>>> import numpy as np
>>> import numpy.linalg as la
>>> np.set_printoptions(precision=2, suppress=True, linewidth=140, sign=" ")
>>> rd = lambda a: np.round(a, 2) + 0
>>> X = np.loadtxt("test18.csv", delimiter=",")
>>> X
array([[  3.,  -2.,   0.,   1.,  -3.,   3.,  -2.,  -2.,   1.,   2.,   0.,  -1.,   2.,  -2.],
       [  1.,  -4.,   2.,   2.,  -4.,   4.,  -3.,  -2.,   4.,  -1.,   1.,  -4.,  -1.,  -3.],
       [  3.,  -3.,   5.,   0.,  -7.,   2.,  -2.,  -4.,   1.,  -2.,   0.,  -5.,  -4.,  -6.],
       [  0.,  -5.,   4.,   3.,  -4.,   0.,   1.,  -3.,  -1.,  -5.,   1.,  -7.,  -4.,  -7.],
       [  3.,  -6.,   1.,   3.,  -2.,   0.,  -2.,  -6.,   1.,  -5.,   3.,  -9.,  -7.,  -4.],
       [  6.,  -9.,   4.,   0.,   0.,   3.,  -2.,  -3.,   0.,  -7.,   1., -11.,  -6.,  -1.],
       [  5.,  -9.,   6.,   0.,   0.,   2.,  -4.,  -3.,  -2., -10.,   4., -13.,  -9.,   0.],
       [  5., -12.,   6.,   2.,   0.,   1.,  -7.,  -2.,  -2.,  -8.,   4., -12., -12.,   3.],
       [  4., -13.,   4.,  -1.,   0.,   3.,  -4.,  -3.,   1.,  -5.,   4., -11., -10.,   4.],
       [  2., -13.,   6.,  -1.,   1.,   4.,  -5.,  -6.,  -1.,  -6.,   6., -12., -12.,   6.],
       [  1., -14.,   3.,  -3.,   1.,   1.,  -7.,  -7.,   2.,  -5.,   8., -11.,  -9.,   4.],
       [  2., -15.,   5.,  -4.,   2.,   0.,  -5.,  -9.,   0.,  -2.,  11.,  -8., -10.,   6.],
       [  4., -15.,   6.,  -3.,   3.,   0.,  -4.,  -6.,   2.,  -2.,   9.,  -5., -13.,   9.],
       [  4., -18.,   5.,  -3.,   4.,  -1.,  -7.,  -7.,   3.,  -2.,   9.,  -6., -12.,   8.],
       [  6., -16.,   3.,  -6.,   3.,  -4.,  -4.,  -4.,   3.,  -2.,   8.,  -5., -12.,   9.],
       [  6., -16.,   2.,  -5.,   5.,  -3.,  -3.,  -1.,   0.,  -4.,  11.,  -7., -12.,  12.],
       [  8., -16.,   1.,  -6.,   2.,   0.,  -4.,   1.,  -1.,  -3.,  10.,  -9., -13.,  11.],
       [  7., -14.,  -1.,  -7.,   2.,  -3.,  -3.,   0.,   0.,  -1.,  10., -12., -16.,  14.],
       [  5., -12.,  -2.,  -9.,   2.,  -4.,  -5.,  -3.,  -3.,   0.,  13.,  -9., -13.,  17.],
       [  2., -15.,  -1.,  -8.,   0.,  -2.,  -6.,  -1.,  -2.,   2.,  15.,  -6., -14.,  15.],
       [  5., -17.,  -1.,  -5.,   1.,   1.,  -5.,  -4.,   1.,   0.,  18.,  -7., -11.,  16.],
       [  3., -19.,  -1.,  -6.,   4.,   1.,  -6.,  -7.,   0.,  -2.,  16.,  -7., -10.,  16.],
       [  4., -17.,  -3.,  -6.,   7.,   2.,  -7.,  -4.,  -2.,  -2.,  16.,  -5.,  -7.,  16.],
       [  5., -16.,  -3.,  -6.,  10.,   1.,  -7.,  -1.,  -2.,   1.,  19.,  -5.,  -6.,  16.]])
>>> X.shape
(24, 14)
>>> la.matrix_rank(X)
np.int64(14)
>>> np.unravel_index(np.abs(X).argmax(), X.shape)
(np.int64(21), np.int64(1))
>>> feats = np.loadtxt("mat.csv", delimiter=",")
>>> feats
array([[-5.,  0.,  5.,  6.,  0.],
       [-3., -2.,  4.,  2.,  0.],
       [ 0.,  0.,  0.,  0.,  0.],
       [ 0., -2.,  3.,  0., -1.],
       [-1., -3.,  2.,  1.,  2.],
       [-3.,  3.,  0.,  2.,  0.],
       [-1.,  3.,  2.,  3., -3.],
       [ 0.,  0.,  0.,  0.,  0.],
       [-5.,  0.,  5.,  6.,  0.],
       [ 0., -2.,  3.,  0., -1.],
       [-1., -3.,  2.,  1.,  2.],
       [-1., -2.,  6.,  3., -3.],
       [ 0.,  0.,  0.,  0.,  0.],
       [-5., -3.,  6.,  6.,  1.],
       [-1.,  0.,  1.,  1.,  1.],
       [ 0.,  3., -1.,  0., -1.],
       [-1.,  3.,  2.,  3., -3.],
       [-4.,  3.,  3.,  5., -2.],
       [ 0.,  0.,  0.,  0.,  0.],
       [-1.,  0.,  1.,  1.,  1.],
       [-1., -2.,  4.,  1.,  0.],
       [-3.,  3.,  0.,  2.,  0.],
       [ 0.,  0.,  0.,  0.,  0.],
       [-2., -3.,  5.,  4.,  0.],
       [ 0., -2.,  3.,  0., -1.],
       [-3.,  0.,  1.,  2.,  1.],
       [-1.,  3.,  2.,  3., -3.],
       [-4., -3.,  3.,  3.,  3.],
       [-3.,  0.,  1.,  2.,  1.],
       [ 0.,  3., -1.,  0., -1.],
       [ 0.,  0.,  0.,  0.,  0.],
       [ 0.,  0.,  0.,  0.,  0.],
       [ 0., -2.,  3.,  0., -1.],
       [-4.,  0.,  4.,  5., -1.],
       [-1.,  0.,  3.,  3., -2.],
       [ 0., -2.,  3.,  0., -1.],
       [ 0.,  0.,  0.,  0.,  0.],
       [-3.,  0.,  1.,  2.,  1.],
       [-4., -3.,  3.,  3.,  3.],
       [ 0., -2.,  3.,  0., -1.]])
>>> x = np.array([0, -2, -2, 2, 2])
>>> target = feats @ x
>>> target
array([  2.,   0.,   0.,  -4.,   8.,  -2., -10.,   0.,   2.,  -4.,   8.,  -8.,   0.,   8.,   2.,  -6., -10.,  -6.,   0.,   2.,  -2.,  -2.,
         0.,   4.,  -4.,   4., -10.,  12.,   4.,  -6.,   0.,   0.,  -4.,   0.,  -4.,  -4.,   0.,   4.,  12.,  -4.])
>>> rd(la.solve(feats.T @ feats, feats.T @ target))
array([ 0., -2., -2.,  2.,  2.])
>>> rd(la.pinv(feats) @ feats)
array([[ 1.,  0.,  0.,  0.,  0.],
       [ 0.,  1.,  0.,  0.,  0.],
       [ 0.,  0.,  1.,  0.,  0.],
       [ 0.,  0.,  0.,  1.,  0.],
       [ 0.,  0.,  0.,  0.,  1.]])
>>> rd(la.lstsq(feats, target)[0])
array([ 0., -2., -2.,  2.,  2.])
>>> rng = np.random.default_rng(9440)
>>> target = target + 0.05 * rng.normal(size=40)
>>> rd(target)
array([  1.98,  -0.1 ,   0.04,  -4.09,   8.01,  -1.97, -10.04,  -0.04,   2.07,  -3.99,   8.03,  -8.04,  -0.12,   8.  ,   1.98,  -6.03,
        -9.99,  -6.02,  -0.02,   1.97,  -2.01,  -1.89,   0.01,   4.05,  -4.  ,   4.01,  -9.91,  12.03,   4.06,  -6.02,  -0.1 ,  -0.03,
        -4.  ,  -0.03,  -4.09,  -4.05,  -0.03,   4.01,  12.06,  -4.  ])
>>> c, *_ = la.lstsq(feats, target)
>>> c.round()
array([ 0., -2., -2.,  2.,  2.])
>>> rd(feats.T @ (target - feats @ c))
array([ 0.,  0.,  0.,  0.,  0.])
>>> rd(la.norm(target - feats @ c))
np.float64(0.3)
>>> rd(c)
array([ 0.  , -1.99, -2.  ,  2.01,  2.02])
